$ python -q
>>> import numpy as np
>>> np.set_printoptions(suppress=True, linewidth=160)
>>> f = np.array([2, 0, 2, 1, 1, 1])
>>> g = np.array([5, 5, 0, 3, 3, 4, 3])
>>> J = np.outer(f, g)
>>> J
array([[10, 10,  0,  6,  6,  8,  6],
       [ 0,  0,  0,  0,  0,  0,  0],
       [10, 10,  0,  6,  6,  8,  6],
       [ 5,  5,  0,  3,  3,  4,  3],
       [ 5,  5,  0,  3,  3,  4,  3],
       [ 5,  5,  0,  3,  3,  4,  3]])
>>> # rows 0 and 2 are equal
>>> rk = np.linalg.matrix_rank(J)
>>> rk
np.int64(1)
>>> ns = np.linalg.svd(J)[2][rk:].T
>>> np.allclose(J @ ns, 0)
True
>>> [int(np.linalg.matrix_rank(J[:, :j + 1])) for j in range(7)]
[1, 1, 1, 1, 1, 1, 1]
>>> ns.shape
(7, 6)
>>> [int(np.linalg.matrix_rank(J[:i])) for i in range(1, len(J) + 1)]
[1, 1, 1, 1, 1, 1]
>>> np.linalg.matrix_rank(J.T @ J), np.linalg.matrix_rank(J @ J.T)
(np.int64(1), np.int64(1))
>>> left, sig, Vt = np.linalg.svd(J)
>>> V = Vt[:(sig > 1e-8).sum()]
>>> rng = np.random.default_rng(3)
>>> vec = J[4] + 2 * J[0] + rng.integers(2) * np.eye(7)[3]
>>> vec
array([25., 25.,  0., 16., 15., 20., 15.])
>>> np.round(np.diag(V.T @ V), 2)
array([0.27, 0.27, 0.  , 0.1 , 0.1 , 0.17, 0.1 ])
>>> round(float(np.linalg.norm(vec - V.T @ V @ vec)), 2)
0.95
>>> vec = np.array([-2, 9, -8, -9, -5, -9, 3])
>>> J @ np.eye(7)[4]
array([6., 0., 6., 3., 3., 3.])
>>> J * vec
array([[-20,  90,   0, -54, -30, -72,  18],
       [  0,   0,   0,   0,   0,   0,   0],
       [-20,  90,   0, -54, -30, -72,  18],
       [-10,  45,   0, -27, -15, -36,   9],
       [-10,  45,   0, -27, -15, -36,   9],
       [-10,  45,   0, -27, -15, -36,   9]])
>>> (J * vec).sum(axis=1)
array([-68,   0, -68, -34, -34, -34])
>>> J @ np.ones(7)
array([46.,  0., 46., 23., 23., 23.])
>>> np.linalg.norm(J @ vec) <= np.linalg.norm(J, 2) * np.linalg.norm(vec) + 1e-9
np.True_
>>> np.abs(np.diag(np.linalg.qr(J)[1])) > 1e-9
array([ True, False, False, False, False, False])
>>> np.linalg.lstsq(J[:-1].T, J[-1])[2]
np.int32(1)
>>> np.allclose(J[:-1].T @ np.linalg.lstsq(J[:-1].T, J[-1])[0], J[-1])
True
>>> np.round(J @ np.linalg.pinv(J) @ J, 2)
array([[10., 10.,  0.,  6.,  6.,  8.,  6.],
       [ 0.,  0.,  0.,  0.,  0.,  0.,  0.],
       [10., 10.,  0.,  6.,  6.,  8.,  6.],
       [ 5.,  5.,  0.,  3.,  3.,  4.,  3.],
       [ 5.,  5.,  0.,  3.,  3.,  4.,  3.],
       [ 5.,  5.,  0.,  3.,  3.,  4.,  3.]])
>>> np.unique(J.round(6), axis=0).shape
(3, 7)
>>> round(np.trace(np.linalg.pinv(J) @ J), 2)
np.float64(1.0)
>>> W0 = np.load("block3.npy")
>>> W0
array([[ 4,  0,  0,  0,  0,  0,  0,  0,  0,  0,  0,  0,  0],
       [ 0,  5,  0,  0,  0,  0,  0,  0,  0,  0,  0,  0,  0],
       [ 0,  0,  5,  0,  0,  0,  0,  0,  0,  0,  0,  0,  0],
       [ 0,  0,  0,  2,  0,  0,  0,  0,  0,  0,  0,  0,  0],
       [ 0,  0,  0,  0,  0,  0,  0,  0,  0,  0,  0,  0,  0],
       [ 0,  0,  0,  0,  0, -1,  0,  0,  0,  0,  0,  0,  0],
       [ 0,  0,  0,  0,  0,  0,  4,  0,  0,  0,  0,  0,  0],
       [ 0,  0,  0,  0,  0,  0,  0, -5,  0,  0,  0,  0,  0],
       [ 0,  0,  0,  0,  0,  0,  0,  0,  1,  0,  0,  0,  0],
       [ 0,  0,  0,  0,  0,  0,  0,  0,  0, -2,  0,  0,  0],
       [ 0,  0,  0,  0,  0,  0,  0,  0,  0,  0,  0,  0,  0],
       [ 0,  0,  0,  0,  0,  0,  0,  0,  0,  0,  0,  4,  0],
       [ 0,  0,  0,  0,  0,  0,  0,  0,  0,  0,  0,  0,  2]])
>>> rk = np.linalg.matrix_rank(W0)
>>> rk
np.int64(11)
>>> ns = np.linalg.svd(W0)[2][rk:].T
>>> np.allclose(W0 @ ns, 0)
True
>>> [int(np.linalg.matrix_rank(W0[:i])) for i in range(1, len(W0) + 1)]
[1, 2, 3, 4, 4, 5, 6, 7, 8, 9, 9, 10, 11]
>>> [int(np.linalg.matrix_rank(np.delete(W0, i, axis=0))) for i in range(13)]
[10, 10, 10, 10, 11, 10, 10, 10, 10, 10, 11, 10, 10]
>>> [int(np.linalg.matrix_rank(W0[:, :j + 1])) for j in range(13)]
[1, 2, 3, 4, 4, 5, 6, 7, 8, 9, 9, 10, 11]
>>> left, sig, Vt = np.linalg.svd(W0)
>>> V = Vt[:(sig > 1e-8).sum()]
>>> vec = W0[9] + -3 * W0[0] + rng.integers(2) * np.eye(13)[4]
>>> vec
array([-12.,   0.,   0.,   0.,   0.,   0.,   0.,   0.,   0.,  -2.,   0.,   0.,   0.])
>>> np.diag(V.T @ V)
array([1., 1., 1., 1., 0., 1., 1., 1., 1., 1., 0., 1., 1.])
>>> round(np.linalg.norm(vec - V.T @ V @ vec), 2)
np.float64(0.0)
>>> left, sig, Vt = np.linalg.svd(W0)
>>> np.argmax(sig[:-1] / (sig[1:] + 1e-6)) + 1
np.int64(11)
>>> B = left[:, :11] @ np.diag(sig[:11]) @ Vt[:11]
>>> np.abs(W0 - B).max()
np.float64(0.0)
>>> np.linalg.matrix_rank(W0, rtol=0.05)
np.int64(11)
>>> np.linalg.matrix_rank(J, rtol=0.1)
np.int64(1)
>>> np.argsort(-np.linalg.norm(J, axis=0).round(6), kind="stable")[:3]
array([0, 1, 5])
>>> [round(float(x), 2) for x in np.linalg.svd(J, compute_uv=False)[:3]]
[31.98, 0.0, 0.0]
>>> mat = np.loadtxt("layer16.csv", delimiter=",")
>>> mat
array([[ 0., -4.,  5.,  0.,  3., -2., -2.,  1.,  1., -4., -3.],
       [ 4.,  0., -5.,  0.,  0.,  4.,  0., -3.,  1.,  4., -4.],
       [-5.,  5.,  0., -3.,  1.,  0.,  1., -1.,  3., -1.,  0.],
       [ 0.,  0.,  3.,  0., -3.,  4.,  3., -5.,  1., -3.,  3.],
       [-3.,  0., -1.,  3.,  0.,  1., -3.,  3.,  0.,  2.,  1.],
       [ 2., -4.,  0., -4., -1.,  0.,  5.,  1., -1.,  1.,  1.],
       [ 2.,  0., -1., -3.,  3., -5.,  0.,  3.,  1.,  2.,  0.],
       [-1.,  3.,  1.,  5., -3., -1., -3.,  0., -1.,  0.,  4.],
       [-1., -1., -3., -1.,  0.,  1., -1.,  1.,  0., -1., -2.],
       [ 4., -4.,  1.,  3., -2., -1., -2.,  0.,  1.,  0.,  0.],
       [ 3.,  4.,  0., -3., -1., -1.,  0., -4.,  2.,  0.,  0.]])
>>> # null space of dimension 1
>>> theta = np.radians(180)
>>> R = np.eye(11)
>>> R[2, 2] = R[8, 8] = np.cos(theta)
>>> R[2, 8], R[8, 2] = -np.sin(theta), np.sin(theta)
>>> R.round(2) + 0
array([[ 1.,  0.,  0.,  0.,  0.,  0.,  0.,  0.,  0.,  0.,  0.],
       [ 0.,  1.,  0.,  0.,  0.,  0.,  0.,  0.,  0.,  0.,  0.],
       [ 0.,  0., -1.,  0.,  0.,  0.,  0.,  0.,  0.,  0.,  0.],
       [ 0.,  0.,  0.,  1.,  0.,  0.,  0.,  0.,  0.,  0.,  0.],
       [ 0.,  0.,  0.,  0.,  1.,  0.,  0.,  0.,  0.,  0.,  0.],
       [ 0.,  0.,  0.,  0.,  0.,  1.,  0.,  0.,  0.,  0.,  0.],
       [ 0.,  0.,  0.,  0.,  0.,  0.,  1.,  0.,  0.,  0.,  0.],
       [ 0.,  0.,  0.,  0.,  0.,  0.,  0.,  1.,  0.,  0.,  0.],
       [ 0.,  0.,  0.,  0.,  0.,  0.,  0.,  0., -1.,  0.,  0.],
       [ 0.,  0.,  0.,  0.,  0.,  0.,  0.,  0.,  0.,  1.,  0.],
       [ 0.,  0.,  0.,  0.,  0.,  0.,  0.,  0.,  0.,  0.,  1.]])
>>> B = mat @ R.T
>>> np.abs(B - mat).max(axis=0)
array([ 0.,  0., 10.,  0.,  0.,  0.,  0.,  0.,  6.,  0.,  0.])
>>> np.allclose(mat @ mat.T, B @ B.T)
True
>>> np.allclose(np.linalg.norm(mat, axis=1), np.linalg.norm(B, axis=1))
True
>>> left, sig, Vt = np.linalg.svd(mat)
>>> np.argmax(sig[:-1] / (sig[1:] + 1e-6)) + 1
np.int64(10)
>>> sig.round(2) + 0
array([12.58, 12.58, 11.16, 11.16,  7.96,  7.96,  3.01,  3.01,  1.24,  1.24,  0.  ])
>>> B = left[:, :10] @ np.diag(sig[:10]) @ Vt[:10]
>>> round(float(np.linalg.norm(mat - B) / np.linalg.norm(mat)), 2)
0.0
>>> vec = np.array([1, 0, 1, 1, -2, 0, 2, -1, 2, -1, -2])
>>> vec @ mat @ vec
np.float64(0.0)
>>> q = np.linalg.solve(np.eye(11) - mat, np.eye(11) + mat)
>>> np.round(q @ q.T, 2) + 0
array([[1., 0., 0., 0., 0., 0., 0., 0., 0., 0., 0.],
       [0., 1., 0., 0., 0., 0., 0., 0., 0., 0., 0.],
       [0., 0., 1., 0., 0., 0., 0., 0., 0., 0., 0.],
       [0., 0., 0., 1., 0., 0., 0., 0., 0., 0., 0.],
       [0., 0., 0., 0., 1., 0., 0., 0., 0., 0., 0.],
       [0., 0., 0., 0., 0., 1., 0., 0., 0., 0., 0.],
       [0., 0., 0., 0., 0., 0., 1., 0., 0., 0., 0.],
       [0., 0., 0., 0., 0., 0., 0., 1., 0., 0., 0.],
       [0., 0., 0., 0., 0., 0., 0., 0., 1., 0., 0.],
       [0., 0., 0., 0., 0., 0., 0., 0., 0., 1., 0.],
       [0., 0., 0., 0., 0., 0., 0., 0., 0., 0., 1.]])
